$ python3 -q
>>> import numpy as np
>>> from numpy import linalg as LA
>>> np.set_printoptions(precision=2, suppress=True, linewidth=200, floatmode="fixed")
>>> rd = lambda a: np.round(a, 2) + 0
>>> J = np.load("a.npy")
>>> J
array([[-1, -1, -3,  3],
       [-3, -1,  2, -1],
       [-3, -2,  3, -1],
       [-2, -2,  2,  0]])
>>> x0 = np.array([2, 1, 2, 2])
>>> y = J @ x0
>>> y
array([-3, -5, -4, -2])
>>> print(rd(LA.solve(J, y)))
[2.00 1.00 2.00 2.00]
>>> mat = np.load("layer16.npy")
>>> mat
array([[ 1,  3, -1,  1],
       [ 3,  1,  3, -1],
       [-1,  3,  1,  3],
       [ 1, -1,  3,  1]])
>>> # equal to its transpose
>>> w, vecs = LA.eigh(mat)
>>> x0 = np.array([5, -8, 0, 4])
>>> rd(LA.eigvalsh(mat[1:, 1:]))
array([-3.77,  2.00,  4.77])
>>> rd(vecs * np.maximum(w, 0) @ vecs.T)
array([[1.97, 1.76, 0.24, 0.03],
       [1.76, 2.59, 1.41, 0.24],
       [0.24, 1.41, 2.59, 1.76],
       [0.03, 0.24, 1.76, 1.97]])
>>> rd(vecs * np.abs(w) @ vecs.T)
array([[ 2.94,  0.51,  1.49, -0.94],
       [ 0.51,  4.18, -0.18,  1.49],
       [ 1.49, -0.18,  4.18,  0.51],
       [-0.94,  1.49,  0.51,  2.94]])
>>> x0 @ mat @ x0
np.int64(-31)
>>> np.abs(mat).sum(axis=1).max(), rd(np.abs(w).max())
(np.int64(8), np.float64(5.24))
>>> B = mat / LA.norm(mat, axis=1, keepdims=True)
>>> gram = B @ B.T
>>> rd(LA.norm(B, axis=1))
array([1.00, 1.00, 1.00, 1.00])
>>> (np.abs(gram) > 0.9).astype(int)
array([[1, 0, 0, 0],
       [0, 1, 0, 0],
       [0, 0, 1, 0],
       [0, 0, 0, 1]])
>>> rd(gram)
array([[ 1.00,  0.13,  0.65, -0.33],
       [ 0.13,  1.00,  0.00,  0.65],
       [ 0.65,  0.00,  1.00,  0.13],
       [-0.33,  0.65,  0.13,  1.00]])
>>> rd(np.degrees(np.arccos(np.clip(gram[3, 1], -1, 1))))
np.float64(49.8)
>>> x0 = np.array([-2, -1, 0, -2])
>>> y = mat @ x0
>>> beta, lr = np.zeros(4), 1 / LA.norm(mat, 2) ** 2
>>> for i in range(12):
...     beta -= lr * mat.T @ (mat @ beta - y)
...     if i % 2 == 0: print(i, round(LA.norm(mat @ beta - y), 2))
... 
0 1.76
2 1.5
4 1.4
6 1.34
8 1.28
10 1.23
>>> print(rd(beta))
[-1.05 -1.58 -0.59 -1.06]
>>> P = np.triu(np.array([[0, -1, -1, -1], [1, 2, 2, -1], [-2, 0, -1, -1], [-1, -2, -2, 1]]), 1) + np.eye(4)
>>> B = P @ mat @ LA.inv(P)
>>> rd(np.poly(B))
array([  1.00,  -4.00, -24.00, 104.00, -64.00])
>>> w, vecs = LA.eigh(mat)
>>> rd(LA.svd(mat, compute_uv=False))
array([5.24, 5.12, 3.12, 0.76])
>>> rd(w.sum()), np.trace(mat)
(np.float64(4.0), np.int64(4))
>>> u = np.array([3, 1, 3, 1, 2, 2]) + 0.5
>>> m1 = np.eye(6) - 2 * np.outer(u, u) / (u @ u)
>>> rd(m1)
array([[ 0.41, -0.25, -0.59, -0.25, -0.42, -0.42],
       [-0.25,  0.89, -0.25, -0.11, -0.18, -0.18],
       [-0.59, -0.25,  0.41, -0.25, -0.42, -0.42],
       [-0.25, -0.11, -0.25,  0.89, -0.18, -0.18],
       [-0.42, -0.18, -0.42, -0.18,  0.70, -0.30],
       [-0.42, -0.18, -0.42, -0.18, -0.30,  0.70]])
>>> # keeps lengths
>>> x0 = np.array([-1, -1, 2, -1, -2, -1])
>>> y = m1 @ x0
>>> rd(y)
array([ 0.18, -0.49,  3.18, -0.49, -1.16, -0.16])
>>> rd(LA.solve(m1.T, m1[5]))
array([0.00, 0.00, 0.00, 0.00, 0.00, 1.00])
>>> rd(LA.solve(m1, m1[:, 5]))
array([0.00, 0.00, 0.00, 0.00, 0.00, 1.00])
>>> print(rd((m1 + m1.T) / 2))
[[ 0.41 -0.25 -0.59 -0.25 -0.42 -0.42]
 [-0.25  0.89 -0.25 -0.11 -0.18 -0.18]
 [-0.59 -0.25  0.41 -0.25 -0.42 -0.42]
 [-0.25 -0.11 -0.25  0.89 -0.18 -0.18]
 [-0.42 -0.18 -0.42 -0.18  0.70 -0.30]
 [-0.42 -0.18 -0.42 -0.18 -0.30  0.70]]
>>> rd(np.abs(LA.eigvals(m1)).max())
np.float64(1.0)
>>> np.allclose(m1 @ m1.T, m1.T @ m1)
True
>>> Q, vecs = LA.qr(m1[:, :1])[0], LA.qr(m1[:, 1:])[0]
>>> sig = LA.svd(Q.T @ vecs, compute_uv=False)
>>> rd(sig)
array([0.00])
>>> print(rd(LA.norm(Q @ Q.T - vecs @ vecs.T, 2)))
1.0
>>> print(np.degrees(np.arccos(sig.clip(0, 1))))
[90.00]
>>> (sig > 0.9).sum()
np.int64(0)
>>> th = np.radians(90)
>>> R = np.eye(4)
>>> R[3, 3] = R[0, 0] = np.cos(th)
>>> R[3, 0], R[0, 3] = -np.sin(th), np.sin(th)
>>> rd(R)
array([[ 0.00,  0.00,  0.00,  1.00],
       [ 0.00,  1.00,  0.00,  0.00],
       [ 0.00,  0.00,  1.00,  0.00],
       [-1.00,  0.00,  0.00,  0.00]])
>>> B = J @ R.T
>>> rd(LA.det(R)), np.trace(R)
(np.float64(1.0), np.float64(2.0))
>>> np.abs(B - J).max(axis=0)
array([4.00, 0.00, 0.00, 4.00])
>>> np.allclose(LA.norm(J, axis=1), LA.norm(B, axis=1))
True
>>> rd(LA.svd(J, compute_uv=False)), rd(LA.svd(B, compute_uv=False))
(array([7.13, 4.24, 1.12, 0.06]), array([7.13, 4.24, 1.12, 0.06]))
>>> w, vecs = LA.eigh(m1)
>>> x0 = np.array([8, 9, -1, -2, 2, -8])
>>> print(rd(np.abs(m1).sum(axis=1).max()), rd(np.abs(w).max()))
2.35 1.0
>>> print(rd(LA.eigvalsh(m1[1:, 1:])))
[-0.41  1.00  1.00  1.00  1.00]
>>> rd(x0 @ m1 @ x0)
np.float64(198.72)
>>> rd(vecs * np.abs(w) @ vecs.T)
array([[1.00, 0.00, 0.00, 0.00, 0.00, 0.00],
       [0.00, 1.00, 0.00, 0.00, 0.00, 0.00],
       [0.00, 0.00, 1.00, 0.00, 0.00, 0.00],
       [0.00, 0.00, 0.00, 1.00, 0.00, 0.00],
       [0.00, 0.00, 0.00, 0.00, 1.00, 0.00],
       [0.00, 0.00, 0.00, 0.00, 0.00, 1.00]])
>>> arr = np.load("test10.npy")
>>> arr
array([[ 0,  0,  0,  0,  0,  0],
       [-7, -7,  0,  0,  0,  0],
       [ 4, -6,  5,  0,  0,  0],
       [-9, -6,  2, -2,  0,  0],
       [ 0,  5, -9, -7, -1,  0],
       [ 5,  0,  1,  3, -3,  1]])
>>> LA.determinant(arr)
Traceback (most recent call last):
  File "<python-input-73>", line 1, in <module>
    LA.determinant(arr)
    ^^^^^^^^^^^^^^
AttributeError: module 'numpy.linalg' has no attribute 'determinant'
>>> print(np.allclose(arr @ arr.T, arr.T @ arr))
False
>>> LA.matrix_power(arr, 4)
array([[    0,     0,     0,     0,     0,     0],
       [ 2401,  2401,     0,     0,     0,     0],
       [ 2138,   888,   625,     0,     0,     0],
       [ 2702,  2298,   174,    16,     0,     0],
       [ 1064,  3082, -1174,   105,     1,     0],
       [ 1713,  -726,  1122,    90,     0,     1]])
>>> (arr - arr.T) / 2
array([[ 0.00,  3.50, -2.00,  4.50,  0.00, -2.50],
       [-3.50,  0.00,  3.00,  3.00, -2.50,  0.00],
       [ 2.00, -3.00,  0.00, -1.00,  4.50, -0.50],
       [-4.50, -3.00,  1.00,  0.00,  3.50, -1.50],
       [ 0.00,  2.50, -4.50, -3.50,  0.00,  1.50],
       [ 2.50,  0.00,  0.50,  1.50, -1.50,  0.00]])
>>> np.allclose(arr, arr.T)
False
>>> np.trace(arr)
np.int64(-4)
>>> np.allclose(J @ J.T, J.T @ J)
False
>>> LA.matrix_power(J, 4)
array([[ 51,  16,  -8,   1],
       [ 20,  19,  70, -68],
       [ 20,  18,  71, -68],
       [ 18,  12,  44, -42]])
>>> np.allclose(arr[:-1].T @ LA.lstsq(arr[:-1].T, arr[-1])[0], arr[-1])
False
>>> np.unique(arr.round(6), axis=0).shape
(6, 6)
>>> rd(arr @ LA.pinv(arr) @ arr)
array([[ 0.00,  0.00,  0.00,  0.00,  0.00,  0.00],
       [-7.00, -7.00,  0.00,  0.00,  0.00,  0.00],
       [ 4.00, -6.00,  5.00,  0.00,  0.00,  0.00],
       [-9.00, -6.00,  2.00, -2.00,  0.00,  0.00],
       [ 0.00,  5.00, -9.00, -7.00, -1.00,  0.00],
       [ 5.00,  0.00,  1.00,  3.00, -3.00,  1.00]])
>>> LA.lstsq(arr[:-1].T, arr[-1])[2]
np.int32(4)
>>> np.abs(np.diag(LA.qr(arr)[1])) > 1e-9
array([ True,  True,  True,  True,  True, False])
>>> cent = 10 * np.array([[1.6, 1.6, 0.2, -0.5, 0.1], [-2.3, 1.0, 0.2, 0.7, 0.2]])
>>> rng = np.random.default_rng(75133)
>>> labels = rng.integers(0, 2, 14)
>>> F = cent[labels] + rng.normal(size=(14, 5))
>>> print(rd(F))
[[-23.47  10.98   1.48   5.72   1.95]
 [ 15.01  16.63   3.42  -6.57   0.97]
 [-22.30   8.13   2.84   5.42   1.39]
 [-22.90  10.79   0.24   5.51   1.23]
 [ 15.76  15.54   2.04  -5.11   1.23]
 [ 15.35  15.13   2.51  -6.31   2.06]
 [ 17.51  15.98   0.49  -6.18   2.52]
 [ 15.44  17.41   3.59  -6.01   2.93]
 [-23.39   9.58   1.03   7.62   2.91]
 [ 18.69  16.00   2.91  -5.57   2.23]
 [ 16.90  17.96   1.10  -4.08   2.68]
 [-23.27   9.32   1.99   7.91   2.76]
 [ 17.70  17.35   0.62  -4.66   1.03]
 [ 14.15  15.77   1.53  -4.49  -0.34]]
>>> Q, R = LA.qr(J)
>>> rd(Q.T @ Q)
array([[1.00, 0.00, 0.00, 0.00],
       [0.00, 1.00, 0.00, 0.00],
       [0.00, 0.00, 1.00, 0.00],
       [0.00, 0.00, 0.00, 1.00]])
>>> rd(np.trace(Q @ Q.T))
np.float64(4.0)
>>> rd(abs(R[0, 0])), rd(LA.norm(J[:, 0]))
(np.float64(4.8), np.float64(4.8))
>>> W0 = np.loadtxt("arr.csv", delimiter=",")
>>> rd(W0)
array([[ 0.34,  0.00,  1.79, -2.15,  1.02],
       [-2.52,  0.04,  0.88, -0.31, -1.34],
       [-0.69, -2.45, -1.21, -0.82,  0.62],
       [-0.69, -0.63,  1.33,  1.83,  1.74],
       [ 1.26, -1.61,  1.34,  0.52, -1.66]])
>>> x0 = np.array([2, -2, -2, 0, -1])
>>> y = W0 @ x0
>>> rd(y)
array([-3.92, -5.54,  5.32, -4.51,  4.73])
>>> rd(LA.solve(W0.T, W0[0]))
array([1.00, 0.00, 0.00, 0.00, 0.00])
>>> Q = W0.astype(float).copy()
>>> for j in range(5):
...     Q[:, j] -= Q[:, :j] @ (Q[:, :j].T @ Q[:, j])
...     Q[:, j] /= LA.norm(Q[:, j])
... 
>>> rd(Q.T @ W0)
array([[3.00, 0.00, 0.00, 0.00, 0.00],
       [0.00, 3.00, 0.00, 0.00, 0.00],
       [0.00, 0.00, 3.00, 0.00, 0.00],
       [0.00, 0.00, 0.00, 3.00, 0.00],
       [0.00, 0.00, 0.00, 0.00, 3.00]])
>>> Q, vecs = LA.qr(W0[:, :1])[0], LA.qr(W0[:, 1:])[0]
>>> sig = LA.svd(Q.T @ vecs, compute_uv=False)
>>> rd(np.degrees(np.arccos(sig.clip(0, 1))))
array([90.00])
>>> rd(sig)
array([0.00])
>>> Q, R = LA.qr(W0)
>>> rd(Q @ R)
array([[ 0.34,  0.00,  1.79, -2.15,  1.02],
       [-2.52,  0.04,  0.88, -0.31, -1.34],
       [-0.69, -2.45, -1.21, -0.82,  0.62],
       [-0.69, -0.63,  1.33,  1.83,  1.74],
       [ 1.26, -1.61,  1.34,  0.52, -1.66]])
>>> abs(R[0, 0]), rd(LA.norm(W0[:, 0]))
(np.float64(3.0), np.float64(3.0))
>>> print(Q.shape, R.shape)
(5, 5) (5, 5)
>>> A = np.array([[-20, 3, 2, 3], [2, -17, 0, 0], [2, 3, 21, 3], [1, 2, 0, 23]])
>>> labels = rng.permutation(4)
>>> labels
array([0, 3, 1, 2])
>>> B = A[labels][:, labels]
>>> print(rd(np.sort(np.abs(LA.eigvals(B)))))
[15.78 21.02 21.40 23.16]
>>> np.allclose(B, A)
False
>>> P = np.triu(np.array([[-2, 1, -1, -1, 0],
...     [-1, 0, -2, -1, 0],
...     [-2, -1, 0, -1, -1],
...     [2, 1, -1, 1, 0],
...     [0, 2, -1, -1, 0]]), 1) + np.eye(5)
>>> B = P @ W0 @ LA.inv(P)
>>> LA.matrix_rank(B)
np.int64(5)
>>> rd(np.trace(B)), rd(np.trace(W0))
(np.float64(-0.66), np.float64(-0.66))
>>> rd(LA.det(B))
np.float64(-243.0)
>>> print(rd(LA.det(A.T)))
164359.0
>>> np.einsum("ii->", A)
np.int64(7)
>>> rd(LA.det(A[::-1]))
np.float64(164359.0)
>>> w, vecs = LA.eig(A)
>>> print(rd(np.sort(LA.eigvals(A.T))))
[-21.40 -15.78  21.02  23.16]
>>> print(rd(np.sort(LA.eigvals(LA.inv(A)))))
[-0.06 -0.05  0.04  0.05]
>>> rd(w)
array([-21.40, -15.78,  23.16,  21.02])
>>> M = np.load("run3.npy")
>>> print(M)
[[  4.19   2.41  -3.47]
 [ -1.68  -0.94  -2.10]
 [-10.99  -5.66 -10.21]
 [  1.92   1.29  -6.96]
 [ -1.04  -0.35  -4.47]
 [-10.28  -5.33 -10.91]
 [  0.63   0.52  -3.87]
 [ -4.41  -2.53   0.15]
 [-16.71  -8.78  -9.00]
 [ 11.61   6.18  11.58]
 [  2.56   1.62  -4.10]
 [ 16.52   8.86   8.91]
 [ 16.27   8.54   9.67]
 [ 13.83   7.32  11.20]
 [  0.26  -0.18   3.41]
 [  9.83   5.25   4.02]
 [ -4.56  -2.45  -1.46]]
>>> LA.rank(M)
Traceback (most recent call last):
  File "<python-input-132>", line 1, in <module>
    LA.rank(M)
    ^^^^^^^
AttributeError: module 'numpy.linalg' has no attribute 'rank'
>>> print(np.count_nonzero(M))
51
>>> np.abs(M).max()
np.float64(16.71)
>>> M.shape
(17, 3)
>>> rd(LA.svd(M, compute_uv=False))
array([51.58, 13.91,  0.33])
>>> rd(M.mean(axis=0))
array([ 1.64,  0.93, -0.45])
>>> LA.matrix_rank(M)
np.int64(3)
>>> rd(LA.norm(M))
np.float64(53.42)
